$ python -q
>>> import numpy as np
>>> np.set_printoptions(precision=4, suppress=True, linewidth=120)
>>> rd = lambda a: np.round(a, 4) + 0
>>> K = np.array([[0, 0, 1], [0, 0, 1], [1, 1, 0]])
>>> # rows 0 and 1 are equal
>>> Uu, sigma, Vt = np.linalg.svd(K)
>>> evecs = Vt[:(sigma > 1e-8).sum()]
>>> rng = np.random.default_rng(937256)
>>> x = K[2] + -3 * K[0] + rng.integers(2) * np.eye(3)[2]
>>> x
array([ 1.,  1., -3.])
>>> rd(evecs.T @ evecs)
array([[0.5, 0.5, 0. ],
       [0.5, 0.5, 0. ],
       [0. , 0. , 1. ]])
>>> np.allclose(evecs.T @ evecs @ x, x)
True
>>> rd(np.diag(evecs.T @ evecs))
array([0.5, 0.5, 1. ])
>>> np.argwhere(np.triu(K))
array([[0, 2],
       [1, 2]])
>>> K.sum(axis=0)
array([1, 1, 2])
>>> low = np.diag(K.sum(axis=1)) - K
>>> np.linalg.matrix_rank(low)
np.int64(2)
>>> low
array([[ 1,  0, -1],
       [ 0,  1, -1],
       [-1, -1,  2]])
>>> np.linalg.cond(K) > 100
np.True_
>>> np.linalg.matrix_rank(K, rtol=0.1)
np.int64(2)
>>> [round(float(x), 4) for x in np.linalg.svd(K, compute_uv=False)[:3]]
[1.4142, 1.4142, 0.0]
>>> np.all(np.linalg.eigvalsh(K) > 0)
np.False_
>>> rd(np.linalg.eigvalsh(K).min())
np.float64(-1.4142)
>>> x = np.array([-2, 1, -3])
>>> h = np.maximum(K @ x, 0)
>>> K * (h > 1e-9)[:, None]
array([[0, 0, 0],
       [0, 0, 0],
       [0, 0, 0]])
>>> np.flatnonzero(h > 1e-9)
array([], dtype=int64)
>>> h
array([0, 0, 0])
>>> rd(np.tanh(K @ x))
array([-0.9951, -0.9951, -0.7616])
>>> K.T @ h
array([0, 0, 0])
>>> np.maximum(K @ x, 0) - np.maximum(-K @ x, 0)
array([-3, -3, -1])
>>> W0 = np.eye(3, dtype=int)[rng.permutation(3)] * np.array([1, 1, 3])
>>> W0
array([[1, 0, 0],
       [0, 1, 0],
       [0, 0, 3]])
>>> # 3 groups of indices that never mix
>>> rd(np.linalg.svd(W0, compute_uv=False))
array([3., 1., 1.])
>>> rd(np.linalg.pinv(W0))
array([[1.    , 0.    , 0.    ],
       [0.    , 1.    , 0.    ],
       [0.    , 0.    , 0.3333]])
>>> rd(np.linalg.norm(W0, axis=0))
array([1., 1., 3.])
>>> W0[:, 0] @ W0[:, 1]
np.int64(0)
>>> W0.T @ W0
array([[1, 0, 0],
       [0, 1, 0],
       [0, 0, 9]])
>>> data = np.loadtxt("dump.csv", delimiter=",")
>>> data
array([[ 2.,  4.,  4., -4.],
       [-2., -4., -4.,  4.],
       [ 2.,  4.,  4., -4.],
       [-2., -4., -4.,  4.],
       [-1., -2., -2.,  2.]])
>>> out = np.array([[4, 3], [-1, 1]])
>>> Z = np.kron(out, data)
>>> Z
array([[  8.,  16.,  16., -16.,   6.,  12.,  12., -12.],
       [ -8., -16., -16.,  16.,  -6., -12., -12.,  12.],
       [  8.,  16.,  16., -16.,   6.,  12.,  12., -12.],
       [ -8., -16., -16.,  16.,  -6., -12., -12.,  12.],
       [ -4.,  -8.,  -8.,   8.,  -3.,  -6.,  -6.,   6.],
       [ -2.,  -4.,  -4.,   4.,   2.,   4.,   4.,  -4.],
       [  2.,   4.,   4.,  -4.,  -2.,  -4.,  -4.,   4.],
       [ -2.,  -4.,  -4.,   4.,   2.,   4.,   4.,  -4.],
       [  2.,   4.,   4.,  -4.,  -2.,  -4.,  -4.,   4.],
       [  1.,   2.,   2.,  -2.,  -1.,  -2.,  -2.,   2.]])
>>> rd(np.linalg.norm(Z, 2)), rd(np.linalg.norm(out, 2) * np.linalg.norm(data, 2))
(np.float64(74.3948), np.float64(74.3948))
